$ ipython --no-banner

In [1]: import numpy as np

In [2]: from numpy import linalg as LA

In [3]: np.set_printoptions(precision=2, suppress=True, linewidth=120)

In [4]: A = -3 * np.eye(3) + np.eye(3, k=1)

In [5]: print(A)
[[-3.  1.  0.]
 [ 0. -3.  1.]
 [ 0.  0. -3.]]

In [6]: evals, V = LA.eig(A)

In [7]: print(np.prod(evals))
-27.0

In [8]: print(evals)
[-3. -3. -3.]

In [9]: print(np.sort(LA.eigvals(LA.inv(A))))
[-0.33 -0.33 -0.33]

In [10]: print(np.sort(LA.eigvals(A @ A)))
[9. 9. 9.]

In [11]: assert A == A.T
---------------------------------------------------------------------------
ValueError                                Traceback (most recent call last)
Cell In[11], line 1
----> 1 assert A == A.T

ValueError: The truth value of an array with more than one element is ambiguous. Use a.any() or a.all()

In [12]: print(np.sort(np.abs(LA.eigvals(A))))
[3. 3. 3.]

In [13]: print((A - A.T) / 2)
[[ 0.   0.5  0. ]
 [-0.5  0.   0.5]
 [ 0.  -0.5  0. ]]

In [14]: print(np.allclose(A @ A.T, A.T @ A))
False

In [15]: print(round(float(np.abs(LA.eigvals(A)).max()), 2))
3.0

In [16]: def softmax(z):
    ...:     e = np.exp(z - z.max(axis=-1, keepdims=True))
    ...:     return e / e.sum(axis=-1, keepdims=True)
    ...: 

In [17]: print(softmax(A[0] + 3))
[0.01 0.72 0.27]

In [18]: print(np.round(softmax(10 * A[0]), 2) + 0)
[0. 1. 0.]

In [19]: print(softmax(A).sum(axis=1))
[1. 1. 1.]

In [20]: print(softmax(A[0]))
[0.01 0.72 0.27]

In [21]: S = A @ A.T / np.sqrt(3)

In [22]: print(softmax(S)[0] @ A)
[-2.99  0.99 -0.01]

In [23]: print(np.round(softmax(S), 2) + 0)
[[1.   0.   0.  ]
 [0.   1.   0.  ]
 [0.01 0.   0.99]]

In [24]: print(softmax(S).round(6).argmax(axis=1))
[0 1 2]

In [25]: print(np.round(softmax(S + np.triu(np.full(S.shape, -np.inf), 1)), 2) + 0)
[[1.   0.   0.  ]
 [0.   1.   0.  ]
 [0.01 0.   0.99]]

In [26]: x = np.array([1, 2, 1])

In [27]: h = np.maximum(A @ x, 0)

In [28]: print(np.maximum(A @ x, 0) - np.maximum(-A @ x, 0))
[-1. -5. -3.]

In [29]: print(np.flatnonzero(h > 1e-9))
[]

In [30]: print(np.maximum(A @ (3 * x), 0))
[0. 0. 0.]

In [31]: print(np.tanh(A @ x))
[-0.76 -1.   -1.  ]

In [32]: print(h)
[0. 0. 0.]

In [33]: print(A.T @ h)
[0. 0. 0.]

In [34]: print(A * (h > 1e-9)[:, None])
[[-0.  0.  0.]
 [ 0. -0.  0.]
 [ 0.  0. -0.]]

In [35]: F = np.loadtxt("w.csv", delimiter=",")

In [36]: print(F)
[[0.12 0.36 0.28 0.16 0.08]
 [0.24 0.29 0.15 0.09 0.24]
 [0.26 0.26 0.24 0.   0.24]
 [0.05 0.05 0.25 0.4  0.25]
 [0.15 0.   0.23 0.38 0.23]]

In [37]: x = np.array([-1, 3, -3, -1, -3])

In [38]: y = F @ x

In [39]: coef, lr = np.zeros(5), 1 / LA.norm(F, 2) ** 2

In [40]: for i in range(4):
    ...:     coef -= lr * F.T @ (F @ coef - y)
    ...:     if i % 1 == 0: print(i, round(LA.norm(F @ coef - y), 2))
    ...: 
0 1.15
1 0.95
2 0.8
3 0.7

In [41]: print(coef)
[-0.64  0.3  -1.23 -2.2  -1.53]

In [42]: hat = np.triu(np.array([[-4, 9, 2, 0, 4],
    ...:     [-9, -9, 4, -5, 0],
    ...:     [-6, -5, 2, -4, -1],
    ...:     [-8, 0, -4, -1, -7],
    ...:     [-9, 6, 9, -3, -9]]), 1) + np.eye(5)

In [43]: out = hat @ F @ LA.inv(hat)

In [44]: print(round(np.trace(out), 2), np.round(np.trace(F), 2))
1.28 1.28

In [45]: print(LA.matrix_rank(out))
5

In [46]: print(np.round(np.poly(out), 2) + 0)
[ 1.   -1.28  0.26  0.02  0.    0.  ]

In [47]: print(round(float(LA.det(out)), 2))
0.0

In [48]: m1 = np.load("test2.npy")

In [49]: print(m1)
[[-0.3  1.  -1.2  1. ]
 [ 0.5  2.2  0.5  1.8]
 [ 0.4 -1.4  0.3  0.1]
 [-0.1 -0.3 -0.8 -0.7]
 [-1.4  0.5  0.8  1. ]]

In [50]: out = m1 / LA.norm(m1, axis=1, keepdims=True)

In [51]: cov = out @ out.T

In [52]: print(LA.norm(out, axis=1))
[1. 1. 1. 1. 1.]

In [53]: print(cov.round(2) + 0)
[[ 1.    0.59 -0.64  0.    0.26]
 [ 0.59  1.   -0.58 -0.73  0.45]
 [-0.64 -0.58  1.    0.04 -0.31]
 [ 0.   -0.73  0.04  1.   -0.62]
 [ 0.26  0.45 -0.31 -0.62  1.  ]]

In [54]: print((cov - 2 * np.eye(5)).round(6).argmax(axis=1))
[1 0 3 2 1]

In [55]: print((np.abs(cov) > 0.9).astype(int))
[[1 0 0 0 0]
 [0 1 0 0 0]
 [0 0 1 0 0]
 [0 0 0 1 0]
 [0 0 0 0 1]]

In [56]: arr = np.array([[1.0, -0.6, -0.6], [1.8, -1.6, -1.2], [1.86, -1.57, -1.19]])

In [57]: q, r_ = LA.qr(arr)

In [58]: print(np.round(abs(r_[0, 0]), 2), np.round(LA.norm(arr[:, 0]), 2))
2.77 2.77

In [59]: print(np.round(q.T @ q, 2) + 0)
[[1. 0. 0.]
 [0. 1. 0.]
 [0. 0. 1.]]

In [60]: print(r_)
[[-2.77  2.31  1.79]
 [ 0.    0.25  0.06]
 [ 0.    0.    0.02]]

In [61]: print(q @ r_)
[[ 1.   -0.6  -0.6 ]
 [ 1.8  -1.6  -1.2 ]
 [ 1.86 -1.57 -1.19]]

In [62]: U, sigma, Vh = LA.svd(r_)

In [63]: print(sigma)
[4.03 0.2  0.02]

In [64]: print(np.argmax(sigma[:-1] / (sigma[1:] + 1e-6)) + 1)
1

In [65]: out = U[:, :1] @ np.diag(sigma[:1]) @ Vh[:1]

In [66]: print(round(float(LA.norm(r_ - out) / LA.norm(r_)), 2))
0.05

In [67]: print(np.round(LA.norm(r_ - out, 2), 2), round(sigma[1], 2))
0.2 0.2

In [68]: U, sigma, Vh = LA.svd(arr)

In [69]: print(np.argmax(sigma[:-1] / (sigma[1:] + 1e-6)) + 1)
1

In [70]: out = U[:, :1] @ np.diag(sigma[:1]) @ Vh[:1]

In [71]: print(LA.matrix_rank(out))
1

In [72]: print(round(np.abs(arr - out).max(), 2))
0.15

In [73]: cov = arr.T @ arr

In [74]: print(round(np.trace(cov), 2), round(float((arr ** 2).sum()), 2))
16.3 16.3

In [75]: print(np.round(LA.eigvalsh(cov)[::-1], 2) + 0)
[16.26  0.04  0.  ]

In [76]: evals, V = LA.eig(arr)

In [77]: print(np.sort(LA.eigvals(arr.T)))
[-2.07  0.03  0.25]

In [78]: print(evals)
[-2.07  0.25  0.03]

In [79]: print(np.round(np.sort(LA.eigvals(arr @ arr)), 2) + 0)
[0.   0.06 4.29]

In [80]: feats = np.array([[0, 1, 0, 0], [1, 0, 0, 0], [0, 0, 0, 1], [0, 0, 1, 0]])

In [81]: print(np.abs(feats).max())
1

In [82]: np.zeros(4, 4)
---------------------------------------------------------------------------
TypeError                                 Traceback (most recent call last)
Cell In[82], line 1
----> 1 np.zeros(4, 4)

TypeError: Cannot interpret '4' as a data type

In [83]: print(feats - feats[0])
[[ 0  0  0  0]
 [ 1 -1  0  0]
 [ 0 -1  0  1]
 [ 0 -1  1  0]]

In [84]: print(feats.sum(axis=0))
[1 1 1 1]

In [85]: print(np.round(LA.norm(feats), 2))
2.0

In [86]: print(np.count_nonzero(feats))
4
